$ python3 -q
>>> import numpy as np
>>> np.set_printoptions(precision=3, suppress=True, linewidth=140, legacy="1.25")
>>> K = np.loadtxt("a.csv", delimiter=",")
>>> K
array([[ 0.792,  2.362,  2.36 ,  0.011,  0.769,  2.326],
       [ 1.132,  3.334,  3.306, -0.005,  1.098,  3.354],
       [-0.784, -2.313, -2.261, -0.005, -0.757, -2.282],
       [ 0.946,  2.769,  2.809,  0.011,  0.947,  2.761],
       [ 1.205,  3.714,  3.691, -0.01 ,  1.235,  3.714],
       [ 0.48 ,  1.365,  1.356,  0.   ,  0.423,  1.357],
       [ 0.729,  2.273,  2.254,  0.008,  0.732,  2.27 ],
       [-0.055, -0.188, -0.18 , -0.007, -0.059, -0.145],
       [ 1.222,  3.617,  3.669,  0.025,  1.213,  3.66 ],
       [ 2.142,  6.398,  6.411, -0.006,  2.157,  6.421],
       [ 0.192,  0.488,  0.484, -0.015,  0.171,  0.524],
       [-0.703, -2.209, -2.202,  0.013, -0.715, -2.227],
       [ 1.392,  4.187,  4.181, -0.045,  1.409,  4.204],
       [ 0.526,  1.58 ,  1.601,  0.011,  0.497,  1.607],
       [ 0.857,  2.626,  2.64 , -0.022,  0.871,  2.617],
       [-0.266, -0.756, -0.748, -0.007, -0.267, -0.751],
       [-0.102, -0.166, -0.15 , -0.011, -0.086, -0.119],
       [-0.266, -0.705, -0.688, -0.001, -0.201, -0.671],
       [ 0.135,  0.347,  0.339,  0.008,  0.127,  0.352],
       [-1.34 , -4.04 , -4.017,  0.014, -1.334, -4.014],
       [-0.619, -1.818, -1.845, -0.035, -0.608, -1.869],
       [ 1.255,  3.751,  3.746,  0.013,  1.243,  3.777]])
>>> x = np.array([-2, 0, 1, 1, -2, -2])
>>> target = K @ x
>>> np.round(np.linalg.lstsq(K, target)[0], 3) + 0
array([-2.,  0.,  1.,  1., -2., -2.])
>>> np.round(np.linalg.pinv(K) @ K, 3) + 0
array([[1., 0., 0., 0., 0., 0.],
       [0., 1., 0., 0., 0., 0.],
       [0., 0., 1., 0., 0., 0.],
       [0., 0., 0., 1., 0., 0.],
       [0., 0., 0., 0., 1., 0.],
       [0., 0., 0., 0., 0., 1.]])
>>> rng = np.random.default_rng(496)
>>> target = target + 0.3 * rng.normal(size=22)
>>> target
array([ -5.589,  -8.151,   5.56 ,  -6.663,  -9.017,  -2.85 ,  -5.341,  -0.025,  -8.286, -14.97 ,  -1.514,   4.902, -10.089,  -3.12 ,
        -6.387,   1.544,   0.652,   1.969,  -0.86 ,   8.996,   4.716,  -9.064])
>>> coef, *_ = np.linalg.lstsq(K, target)
>>> np.round(K.T @ (target - K @ coef), 3) + 0
array([0., 0., 0., 0., 0., 0.])
>>> coef.round()
array([-3., -1.,  5.,  1., -5., -3.])
>>> Uu, s, Vt = np.linalg.svd(K)
>>> s
array([23.524,  0.115,  0.09 ,  0.084,  0.079,  0.051])
>>> np.argmax(s[:-1] / (s[1:] + 1e-6)) + 1
1
>>> Y = Uu[:, :1] @ np.diag(s[:1]) @ Vt[:1]
>>> round(float(np.abs(K - Y).max()), 3)
0.05
>>> C2 = np.cov(K, rowvar=False)
>>> np.round(np.corrcoef(K[:, 2], K[:, 3])[0, 1], 3)
-0.048
>>> np.median(K, axis=0)
array([ 0.503,  1.473,  1.478, -0.003,  0.46 ,  1.482])
>>> Xs = K - K.mean(axis=0)
>>> evecs = np.linalg.svd(Xs)[2][:1]
>>> Y = Xs - Xs @ evecs.T @ evecs
>>> (Xs @ evecs.T).std(axis=0)
array([4.516])
>>> Y.std(axis=0)
array([0.021, 0.013, 0.013, 0.016, 0.017, 0.016])
>>> np.linalg.norm(Y, axis=1).round(6).argmax()
16
>>> M = np.loadtxt("dump.csv", delimiter=",")
>>> M
array([[  2.3,   0. ,   0.4,   1.6,   0.9,   2.7],
       [  0.7,  -0.8,  -2.8,  -1.5,  -0.5,  -1.6],
       [ -0.5,   0.3,   0. ,   0.3,  -0.9,   0.4],
       [ -1.5,   0.7,  -1.3,  -0.5,   1.1,   0.7],
       [ -1. ,   0.2,  -0.6,   0.7,   0.7,   2. ],
       [  2.2,  -0.7,  -0.2,   0.2,  -0.4,   0.5],
       [ -0.9,   0.9,   0. ,  -2. ,  -0.2,   0.6],
       [ -0.3,   0.7,   0.1,  -2.1,   1.2,   0.3],
       [ -0.6,   1.5,   1.8,   0. ,   0.6,  -1.9],
       [ -0.3,  -0.5,   2.1,   0.4,  -1.2,   0.9],
       [  1. ,   1.9,  -0.1,   0.4,  -0.2,   1.3],
       [ 17. , -17. ,  -6. , -10. ,   0. ,  -1. ],
       [ -0.4,   0.3,  -1.1,   0.4,  -0.8,   2.1],
       [  1.6,   1. ,   0.5,   1.9,  -0.2,  -0.1],
       [ -0.1,   0. ,   0.2,   1. ,  -0.2,   0.2],
       [  0.9,   1.6,  -0.9,  -0.1,   0.9,  -1.2],
       [ -1. ,   0.1,  -0.7,  -1.1,   0.9,  -0.7],
       [ -0.2,   1.5,   0.3,   0.7,   0.2,   0. ],
       [  1.2,   0.7,  -0.7,  -1.2,   1.2,   1.7],
       [ -1.8,  -1.2,   3.1,   0.2,  -0.6,  -1.3],
       [  1.2,   1.8,   0. ,  -1.3,  -1. ,   0.6],
       [ -0.6,   1.8,   0.2,   0. ,  -1.6,   0. ],
       [ -1.6,   0.8,   0.9,   1. ,  -1. ,  -0.4],
       [  0.8,   0.2,   1.5,   0.4,  -1.7,   1.9]])
>>> basis = M[[1, 22]].astype(float)
>>> for _ in range(6):
...     labels = np.linalg.norm(M[:, None] - basis, axis=-1).argmin(axis=1)
...     basis = np.array([M[labels == j].mean(axis=0) for j in range(2)])
... 
>>> labels
array([1, 1, 1, 1, 1, 1, 1, 1, 1, 1, 1, 0, 1, 1, 1, 1, 1, 1, 1, 1, 1, 1, 1, 1])
>>> np.abs(basis[1] - basis[0]).argmax()
1
>>> basis
array([[ 17.   , -17.   ,  -6.   , -10.   ,   0.   ,  -1.   ],
       [  0.048,   0.557,   0.117,  -0.026,  -0.122,   0.378]])
>>> def softmax(z):
...     e = np.exp(z - z.max(axis=-1, keepdims=True))
...     return e / e.sum(axis=-1, keepdims=True)
... 
>>> softmax(10 * basis[1])
array([0.005, 0.84 , 0.01 , 0.002, 0.001, 0.141])
>>> softmax(basis[1])
array([0.145, 0.241, 0.155, 0.135, 0.122, 0.202])
>>> softmax(basis[1] + 4)
array([0.145, 0.241, 0.155, 0.135, 0.122, 0.202])
>>> softmax(basis).sum(axis=1)
array([1., 1.])
>>> scores = basis @ basis.T / np.sqrt(6)
>>> np.round(softmax(scores), 3) + 0
array([[1.   , 0.   ],
       [0.017, 0.983]])
>>> softmax(scores + np.triu(np.full(scores.shape, -np.inf), 1))
array([[1.   , 0.   ],
       [0.017, 0.983]])
>>> X = np.load("arr.npy")
>>> X
array([[ 2,  0,  1,  2,  1,  2,  0],
       [-1, -3, -2, -1, -2, -1, -3],
       [ 2,  0,  1,  2,  1,  2,  0],
       [ 3,  1,  2,  3,  2,  3,  1],
       [-1, -3, -2, -1, -2, -1, -3],
       [-1, -3, -2, -1, -2, -1, -3]])
>>> # looks like rank 2
>>> np.count_nonzero(X)
38
>>> X.mean(axis=0)
array([ 0.667, -1.333, -0.333,  0.667, -0.333,  0.667, -1.333])
>>> X.sum(axis=1)
array([  8, -13,   8,  15, -13, -13])
>>> np.unravel_index(np.abs(X).argmax(), X.shape)
(1, 1)
>>> np.diff(X, axis=0)
array([[-3, -3, -3, -3, -3, -3, -3],
       [ 3,  3,  3,  3,  3,  3,  3],
       [ 1,  1,  1,  1,  1,  1,  1],
       [-4, -4, -4, -4, -4, -4, -4],
       [ 0,  0,  0,  0,  0,  0,  0]])
>>> X.sum(axis=0)
array([ 4, -8, -2,  4, -2,  4, -8])
>>> round(float(np.linalg.norm(X)), 3)
12.329
>>> np.round(np.linalg.svd(X, compute_uv=False), 3) + 0
array([11.105,  5.355,  0.   ,  0.   ,  0.   ,  0.   ])
>>> u = np.array([-1, -1, -1])
>>> np.polyval(u, X[0])
array([-7, -1, -3, -7, -3, -7, -1])
>>> x = np.array([4, 4, 5, 2, 5, 4, 3])
>>> h = np.maximum(X @ x, 0)
>>> X * (h > 1e-9)[:, None]
array([[2, 0, 1, 2, 1, 2, 0],
       [0, 0, 0, 0, 0, 0, 0],
       [2, 0, 1, 2, 1, 2, 0],
       [3, 1, 2, 3, 2, 3, 1],
       [0, 0, 0, 0, 0, 0, 0],
       [0, 0, 0, 0, 0, 0, 0]])
>>> np.maximum(X @ x, 0) - np.maximum(-X @ x, 0)
array([ 30, -51,  30,  57, -51, -51])
>>> h
array([30,  0, 30, 57,  0,  0])
>>> X.T @ h
array([291,  57, 174, 291, 174, 291,  57])
>>> mat = np.loadtxt("m.csv", delimiter=",")
>>> mat
array([[ 4.575, -3.648, -0.191,  7.201,  1.805, -3.257],
       [-3.507,  3.834,  2.343, -6.496,  1.24 ,  4.876],
       [ 2.933, -3.723, -3.053,  5.919, -2.343, -5.263],
       [ 3.447, -0.523,  4.569,  3.331,  6.989,  2.652],
       [ 3.308, -3.805, -2.608,  6.305, -1.645, -5.031],
       [-3.85 ,  3.854,  1.82 , -6.798,  0.463,  4.538],
       [ 3.484, -3.831, -2.375,  6.475, -1.288, -4.895],
       [ 3.416, -0.489,  4.591,  3.273,  7.002,  2.697],
       [ 0.915, -2.89 , -4.613,  3.473, -5.103, -5.607],
       [-4.312,  1.656, -3.596, -5.11 , -6.211, -1.02 ],
       [-3.814,  0.959, -4.251, -4.044, -6.772, -2.062],
       [-4.552,  3.666,  0.266, -7.199, -1.705,  3.323],
       [ 4.69 , -3.532,  0.246,  7.186,  2.378, -2.86 ],
       [ 3.992, -1.191,  4.054,  4.408,  6.617,  1.73 ],
       [ 3.278, -3.799, -2.646,  6.276, -1.704, -5.052],
       [-0.948, -1.711, -5.185,  0.83 , -6.614, -4.985],
       [-4.507,  1.991, -3.207, -5.585, -5.834, -0.47 ],
       [ 2.111,  0.786,  5.143,  0.998,  7.081,  4.164],
       [ 3.458, -0.536,  4.561,  3.352,  6.984,  2.636],
       [-4.834,  3.001, -1.607, -6.805, -4.068,  1.482],
       [ 4.135, -3.829, -1.298,  7.01 ,  0.288, -4.163],
       [-2.146, -0.756, -5.136, -1.056, -7.088, -4.133],
       [ 4.305, -3.788, -0.932,  7.11 ,  0.8  , -3.88 ],
       [-3.565,  0.659, -4.477, -3.556, -6.932, -2.473],
       [ 4.773, -3.386,  0.69 ,  7.118,  2.946, -2.434],
       [ 4.153, -3.826, -1.262,  7.021,  0.339, -4.136],
       [-0.08 ,  2.405,  4.961, -2.33 ,  5.891,  5.428],
       [-2.623,  3.633,  3.374, -5.58 ,  2.864,  5.404],
       [-4.817,  2.839, -1.922, -6.639, -4.437,  1.129],
       [ 0.021,  2.342,  4.993, -2.187,  5.974,  5.396],
       [-2.529,  3.603,  3.464, -5.474,  3.013,  5.439],
       [ 1.139,  1.57 ,  5.201, -0.54 ,  6.718,  4.875]])
>>> # rows and columns are dependent
>>> basis = mat[[2, 18]].astype(float)
>>> for _ in range(3):
...     labels = np.linalg.norm(mat[:, None] - basis, axis=-1).argmin(axis=1)
...     basis = np.array([mat[labels == j].mean(axis=0) for j in range(2)])
... 
>>> labels
array([0, 1, 0, 1, 0, 1, 0, 1, 0, 0, 0, 1, 0, 1, 0, 0, 0, 1, 1, 0, 0, 0, 0, 0, 0, 0, 1, 1, 0, 1, 1, 1])
>>> basis
array([[ 0.611, -1.654, -2.496,  2.06 , -2.71 , -3.111],
       [ 0.034,  1.766,  3.795, -1.634,  4.548,  4.089]])
>>> np.bincount(labels)
array([19, 13])
